>>> import numpy as np
>>> np.set_printoptions(precision=2, suppress=True, linewidth=100, legacy="1.25")
>>> A = np.loadtxt("run9.csv", delimiter=",")
>>> print(A)
[[0. 2.]
 [0. 0.]]
>>> r = np.linalg.matrix_rank(A)
>>> print(r)
1
>>> ns = np.linalg.svd(A)[2][r:].T
>>> print([int(np.linalg.matrix_rank(np.delete(A, i, axis=0))) for i in range(2)])
[0, 1]
>>> print(A @ np.linalg.pinv(A) @ A)
[[0. 2.]
 [0. 0.]]
>>> print(np.allclose(A[:-1].T @ np.linalg.lstsq(A[:-1].T, A[-1])[0], A[-1]))
True
>>> print(np.linalg.lstsq(A[:-1].T, A[-1])[2])
1
>>> print(np.abs(np.diag(np.linalg.qr(A)[1])) > 1e-9)
[False False]
>>> print(np.round(np.trace(np.linalg.pinv(A) @ A), 2))
1.0
>>> print((A + A.T) / 2)
[[0. 1.]
 [1. 0.]]
>>> print(A @ A)
[[0. 0.]
 [0. 0.]]
>>> print(np.linalg.matrix_power(A, 3))
[[0. 0.]
 [0. 0.]]
>>> print(np.trace(A))
0.0
>>> print((A - A.T) / 2)
[[ 0.  1.]
 [-1.  0.]]
>>> print(round(np.linalg.det(A), 2))
0.0
>>> np.linalg.determinant(A)
Traceback (most recent call last):
  File "<python-input-19>", line 1, in <module>
    np.linalg.determinant(A)
    ^^^^^^^^^^^^^^^^^^^^^
AttributeError: module 'numpy.linalg' has no attribute 'determinant'
>>> print(np.allclose(A, A.T))
False
>>> print(np.sort(np.abs(np.linalg.eigvals(A))))
[0. 0.]
>>> print(np.allclose(A @ A.T, A.T @ A))
False
>>> K = np.loadtxt("test12.csv", delimiter=",")
>>> print(K)
[[-3.  3.]
 [ 2.  2.]]
>>> proj = np.triu(np.array([[3, 2], [2, 3]]), 1) + np.eye(2)
>>> other = proj @ K @ np.linalg.inv(proj)
>>> print(proj @ K - K @ proj)
[[ 4. 10.]
 [ 0. -4.]]
>>> print(np.linalg.matrix_rank(other))
2
>>> print(round(np.linalg.det(other), 2))
-12.0
>>> r0 = np.array([1, 3, 1])
>>> print(np.correlate(K[0], K[1], "full"))
[-6.  0.  6.]
>>> print(np.polyval(r0, K[0]))
[ 1. 19.]
>>> O, R = np.linalg.qr(K)
>>> print(round(abs(R[0, 0]), 2), np.round(np.linalg.norm(K[:, 0]), 2))
3.61 3.61
>>> print(O @ R)
[[-3.  3.]
 [ 2.  2.]]
>>> print(np.abs(np.diag(R)))
[3.61 3.33]
>>> print(np.round(O.T @ O, 2) + 0)
[[1. 0.]
 [0. 1.]]
>>> other = K / np.linalg.norm(K, axis=1, keepdims=True)
>>> G = other @ other.T
>>> print(G[1].round(2) + 0)
[0. 1.]
>>> print(G.round(2) + 0)
[[1. 0.]
 [0. 1.]]
>>> print((np.abs(G) > 0.9).astype(int))
[[1 0]
 [0 1]]
>>> print(np.argwhere(np.triu(np.abs(G) > 0.95, 1)))
[]
>>> feats = np.load("sample16.npy")
>>> print(feats)
[[-20.92  38.17   1.03]
 [-20.91  40.08   1.16]
 [-21.82  39.17   0.96]
 [-20.46  40.25  -0.8 ]
 [-20.62  39.81   1.69]
 [-19.81  40.38   2.03]
 [-21.2   37.03  -1.56]
 [-19.71  40.42  -3.23]
 [-19.96  40.12  -0.07]
 [-20.37  41.05  -0.69]
 [-17.88  39.99  -0.24]
 [-22.01  38.34  -0.52]
 [-18.82  40.51  -0.37]
 [-18.75  40.67   0.57]
 [-19.77  37.78   0.05]
 [-20.15  40.32   0.27]
 [-21.46  40.94  -0.8 ]
 [-19.08  39.82   0.03]]
>>> z = feats[:, 1] > np.median(feats[:, 1])
>>> r0 = feats[z].mean(axis=0) - feats[~z].mean(axis=0)
>>> print(round(float((((feats - feats.mean(axis=0)) @ r0 > 0) == z).mean()), 2))
0.83
>>> G = feats.T @ feats
>>> print(np.diag(G))
[ 7369.82 28411.81    25.8 ]
>>> print((feats @ feats.T).shape)
(18, 18)
>>> print(np.linalg.matrix_rank(G))
3
>>> print(round(float(np.trace(G)), 2), round((feats ** 2).sum(), 2))
35807.44 35807.44
>>> Xc = feats - feats.mean(axis=0)
>>> left, sigma, vt = np.linalg.svd(Xc, full_matrices=False)
>>> print(sigma)
[5.47 5.08 3.67]
>>> print((np.sign(left[:, 0]) == np.sign(left[0, 0])).astype(int))
[1 1 1 0 1 0 1 0 0 0 0 1 0 0 1 0 0 0]
>>> print(np.round(Xc.mean(axis=0), 2) + 0)
[0. 0. 0.]
>>> print(np.abs(left[:, 0]).argmax())
6
>>> basis = feats[[0, 16]].astype(float)
>>> for _ in range(3):
...     z = np.linalg.norm(feats[:, None] - basis, axis=-1).argmin(axis=1)
...     basis = np.array([feats[z == j].mean(axis=0) for j in range(2)])
... 
>>> print(z)
[0 0 0 1 0 0 0 1 1 1 1 0 1 1 0 1 1 1]
>>> print(basis)
[[-20.88  38.84   0.6 ]
 [-19.66  40.41  -0.53]]
>>> print(basis[1] - basis[0])
[ 1.22  1.56 -1.14]
>>> print(np.bincount(z))
[ 8 10]
>>> print(round(float(np.linalg.norm(basis, 1)), 2), np.round(np.linalg.norm(basis, np.inf), 2))
79.25 60.61
>>> print(round(np.linalg.norm(basis, 2), 2))
62.95
>>> print(round(basis[1] @ basis[0], 2))
1980.0
>>> print(np.linalg.norm(basis, axis=0))
[28.68 56.05  0.81]
>>> print(round(np.linalg.norm(basis) ** 2 / np.linalg.norm(basis, 2) ** 2, 2))
1.0
>>> print(round(np.linalg.norm(basis[1] - basis[0]), 2))
2.29
>>> print(round(float(np.linalg.norm(basis[1], 1)), 2), round(np.linalg.norm(basis[1], np.inf), 2))
60.61 40.41
>>> m1 = np.load("data.npy")
>>> print(m1)
[[0 0 0 0 0 0]
 [1 2 1 2 1 2]
 [0 2 0 2 0 2]
 [0 0 0 0 0 0]
 [1 2 1 2 1 2]
 [0 2 0 2 0 2]]
>>> vec = np.array([6, 0, 6, 5, 2, 3])
>>> a = np.maximum(m1 @ vec, 0)
>>> print(np.maximum(m1 @ (3 * vec), 0))
[ 0 90 48  0 90 48]
>>> print(np.tanh(m1 @ vec))
[0. 1. 1. 0. 1. 1.]
>>> print(a)
[ 0 30 16  0 30 16]
>>> print(np.maximum(m1 @ vec, 0) - np.maximum(-m1 @ vec, 0))
[ 0 30 16  0 30 16]
>>> print(m1 * (a > 1e-9)[:, None])
[[0 0 0 0 0 0]
 [1 2 1 2 1 2]
 [0 2 0 2 0 2]
 [0 0 0 0 0 0]
 [1 2 1 2 1 2]
 [0 2 0 2 0 2]]
>>> G = m1.T @ m1
>>> print(np.diag(G))
[ 2 16  2 16  2 16]
>>> print(np.trace(G), (m1 ** 2).sum())
54 54
>>> print(G)
[[ 2  4  2  4  2  4]
 [ 4 16  4 16  4 16]
 [ 2  4  2  4  2  4]
 [ 4 16  4 16  4 16]
 [ 2  4  2  4  2  4]
 [ 4 16  4 16  4 16]]
>>> print((m1 @ m1.T).shape)
(6, 6)
>>> print(np.allclose(K, K.T))
False
>>> print(K @ K)
[[15. -3.]
 [-2. 10.]]
>>> r = np.linalg.matrix_rank(m1)
>>> print(r)
2
>>> ns = np.linalg.svd(m1)[2][r:].T
>>> print([int(np.linalg.matrix_rank(m1[:, :j + 1])) for j in range(6)])
[1, 2, 2, 2, 2, 2]
>>> print(np.linalg.matrix_rank(m1.T @ m1), np.linalg.matrix_rank(m1 @ m1.T))
2 2
>>> print(np.round(m1 @ ns, 2) + 0)
[[0. 0. 0. 0.]
 [0. 0. 0. 0.]
 [0. 0. 0. 0.]
 [0. 0. 0. 0.]
 [0. 0. 0. 0.]
 [0. 0. 0. 0.]]
>>> F = np.load("w.npy")
>>> print(F)
[[2.1 2.  1.  0. ]
 [0.  2.1 2.  1. ]
 [3.  3.  2.1 0. ]
 [2.  2.  1.  0.1]]
>>> vec = np.array([1, -4, -3, -4])
>>> target = F @ vec
>>> b, lr = np.zeros(4), 1 / np.linalg.norm(F, 2) ** 2
>>> for i in range(250):
...     b -= lr * F.T @ (F @ b - target)
...     if i % 50 == 0: print(i, round(np.linalg.norm(F @ b - target), 2))
... 
0 9.23
50 0.5
100 0.44
150 0.4
200 0.35
>>> print(b)
[ 1.38 -4.07 -3.54 -2.74]
>>> mat = np.load("layer10.npy")
>>> print(mat)
[[ 0  1  0  0  0  0]
 [-2  2  0  0  0  0]
 [ 0 -1  0  0  0  0]
 [ 0  0  0  1  0  0]
 [ 0  0 -2  2  0  0]
 [ 0  0  0 -1  0  0]
 [ 0  0  0  0  0  1]
 [ 0  0  0  0 -2  2]
 [ 0  0  0  0  0 -1]]
>>> r0 = np.array([1, 1])
>>> print(np.correlate(mat[7], mat[2], "full"))
[ 0  0  0  0  0  0  0  0  2 -2  0]
>>> print(np.array([np.convolve(row, r0, "same") for row in mat]))
[[ 0  1  1  0  0  0]
 [-2  0  2  0  0  0]
 [ 0 -1 -1  0  0  0]
 [ 0  0  0  1  1  0]
 [ 0  0 -2  0  2  0]
 [ 0  0  0 -1 -1  0]
 [ 0  0  0  0  0  1]
 [ 0  0  0  0 -2  0]
 [ 0  0  0  0  0 -1]]
>>> O, R = np.linalg.qr(mat)
>>> print(abs(R[0, 0]), round(float(np.linalg.norm(mat[:, 0])), 2))
2.0 2.0
>>> rng = np.random.default_rng(936490)
>>> other = mat + rng.integers(-2, 3, (9, 3)) @ rng.integers(-2, 3, (3, 6))
>>> print(other)
[[ 1  4  3  3  5 -4]
 [-2  4  0  3  1 -2]
 [ 4  1  6  0  6  0]
 [ 1 -1  1 -1  0  2]
 [-1  2 -2  5  2 -4]
 [-1 -1 -3 -1 -4  2]
 [-2  2 -2  4  0 -3]
 [-3  2 -2  4 -1 -4]
 [-6 -3 -7 -1 -6 -3]]
>>> print(np.linalg.matrix_rank(other - mat, tol=1e-8))
3
>>> print(other - mat)
[[ 1  3  3  3  5 -4]
 [ 0  2  0  3  1 -2]
 [ 4  2  6  0  6  0]
 [ 1 -1  1 -2  0  2]
 [-1  2  0  3  2 -4]
 [-1 -1 -3  0 -4  2]
 [-2  2 -2  4  0 -4]
 [-3  2 -2  4  1 -6]
 [-6 -3 -7 -1 -6 -2]]
>>> vec = np.array([-2, 2, 1, -1, 2, 1])
>>> target = mat @ vec
>>> b, lr = np.zeros(6), 1 / np.linalg.norm(mat, 2) ** 2
>>> for i in range(50):
...     b -= lr * mat.T @ (mat @ b - target)
...     if i % 10 == 0: print(i, round(np.linalg.norm(mat @ b - target), 2))
... 
0 1.88
10 0.69
20 0.25
30 0.09
40 0.03
>>> print(b)
[-2.    2.    1.   -1.    1.99  0.99]
>>> print(np.round(np.linalg.cond(mat), 2))
3.23
>>> other = np.c_[mat[:, :4] @ np.array([[-2, 4, 4, -2], [0, -5, 5, 5], [-3, 3, -3, 4], [4, 3, 3, 2]]), np.array([4, 1, 1, 2, 3, 3, 5, 0, 4])]
>>> print(other)
[[  0  -5   5   5   4]
 [  4 -18   2  14   1]
 [  0   5  -5  -5   1]
 [  4   3   3   2   2]
 [ 14   0  12  -4   3]
 [ -4  -3  -3  -2   3]
 [  0   0   0   0   5]
 [  0   0   0   0   0]
 [  0   0   0   0   4]]
>>> print(np.round(np.linalg.norm(other - mat @ np.linalg.lstsq(mat, other)[0], axis=0), 2) + 0)
[0.   0.   0.   0.   8.09]
>>> print(np.linalg.norm(np.linalg.qr(mat)[0].T @ other, axis=0) ** 2 / ((other ** 2).sum(axis=0) + 1e-12))
[1.   1.   1.   1.   0.19]
>>> X, _ = np.linalg.qr(np.array([[0.4, -0.6, 1.8, -1.5],
...     [-0.1, 0.9, -0.6, -0.7],
...     [0.3, 0.8, -1.1, -1.7],
...     [0.0, -0.9, -0.9, 1.4]]))
>>> print(X)
[[-0.78  0.29  0.42  0.35]
 [ 0.2  -0.54  0.04  0.82]
 [-0.59 -0.56 -0.55 -0.2 ]
 [-0.    0.56 -0.72  0.41]]
>>> r0 = np.array([1, -1, -1, -3])
>>> other = X + np.outer(r0, np.eye(4)[3])
>>> print(other)
[[-0.78  0.29  0.42  1.35]
 [ 0.2  -0.54  0.04 -0.18]
 [-0.59 -0.56 -0.55 -1.2 ]
 [-0.    0.56 -0.72 -2.59]]
>>> W = np.array([[3, -1, -2, 0, -2],
...     [-1, -3, -2, 2, 1],
...     [0, 1, 3, 1, -1],
...     [-2, -3, -2, 3, 0]])
>>> b = np.array([-1, 1, -3, 3, 2])
>>> act = np.maximum(other @ W + b, 0)
>>> print(np.linalg.matrix_rank(act))
4
>>> basis = np.array([[0, 2], [1, 2], [2, 2], [0, 3], [3, 3]])
>>> print(W @ basis)
[[-11  -6]
 [ -4  -3]
 [  4   8]
 [ -7  -5]]
>>> print((act @ basis).round(6).argmax(axis=1))
[1 1 1 1]
>>> vec = np.array([3, 1, 5, 4])
>>> target = X @ vec
>>> print(target)
[ 1.45  3.54 -5.86 -1.43]
>>> print(np.round(np.linalg.solve(X, X[:, 1]), 2) + 0)
[0. 1. 0. 0.]
>>> print(np.linalg.solve(X, -2 * target))
[ -6.  -2. -10.  -8.]
>>> print(np.linalg.solve(X, target + X[:, 3]))
[3. 1. 5. 5.]
>>> vec = np.array([0, 2, 2, 0])
>>> print(np.abs(np.linalg.eigvals(X)))
[1. 1. 1. 1.]
>>> print(4 - np.linalg.matrix_rank(X - np.eye(4), tol=1e-8))
1
>>> print(np.round(np.linalg.inv(X), 2) + 0)
[[-0.78  0.2  -0.59  0.  ]
 [ 0.29 -0.54 -0.56  0.56]
 [ 0.42  0.04 -0.55 -0.72]
 [ 0.35  0.82 -0.2   0.41]]
>>> print(np.round(np.linalg.det(X), 2))
-1.0
>>> proj = np.triu(np.array([[-1, -1], [-2, 2]]), 1) + np.eye(2)
>>> other = proj @ A @ np.linalg.inv(proj)
>>> print(proj @ A - A @ proj)
[[0. 0.]
 [0. 0.]]
>>> arr = np.eye(4, dtype=int)[rng.permutation(4)] * np.array([3, 3, 3, 3])
>>> print(arr)
[[0 0 0 3]
 [3 0 0 0]
 [0 0 3 0]
 [0 3 0 0]]
>>> other = K + rng.integers(-2, 3, (2, 1)) @ rng.integers(-2, 3, (1, 2))
>>> print(other)
[[-2.  2.]
 [ 3.  1.]]
>>> print(other - K)
[[ 1. -1.]
 [ 1. -1.]]
>>> print(np.linalg.matrix_rank(other - K, tol=1e-8))
1
>>> print(np.abs(other - K).sum(axis=1))
[2. 2.]
>>> print(np.linalg.eigvals(arr))
[-1.5+2.6j -1.5-2.6j  3. +0.j   3. +0.j ]
>>> print(np.einsum("ii->", arr))
3
>>> left, sigma, vt = np.linalg.svd(arr, full_matrices=False)
>>> print(left.T @ left)
[[1. 0. 0. 0.]
 [0. 1. 0. 0.]
 [0. 0. 1. 0.]
 [0. 0. 0. 1.]]
>>> print(sigma)
[3. 3. 3. 3.]
>>> print(sigma / sigma[0])
[1. 1. 1. 1.]
>>> print(left.T @ arr @ vt.T)
[[3. 0. 0. 0.]
 [0. 3. 0. 0.]
 [0. 0. 3. 0.]
 [0. 0. 0. 3.]]
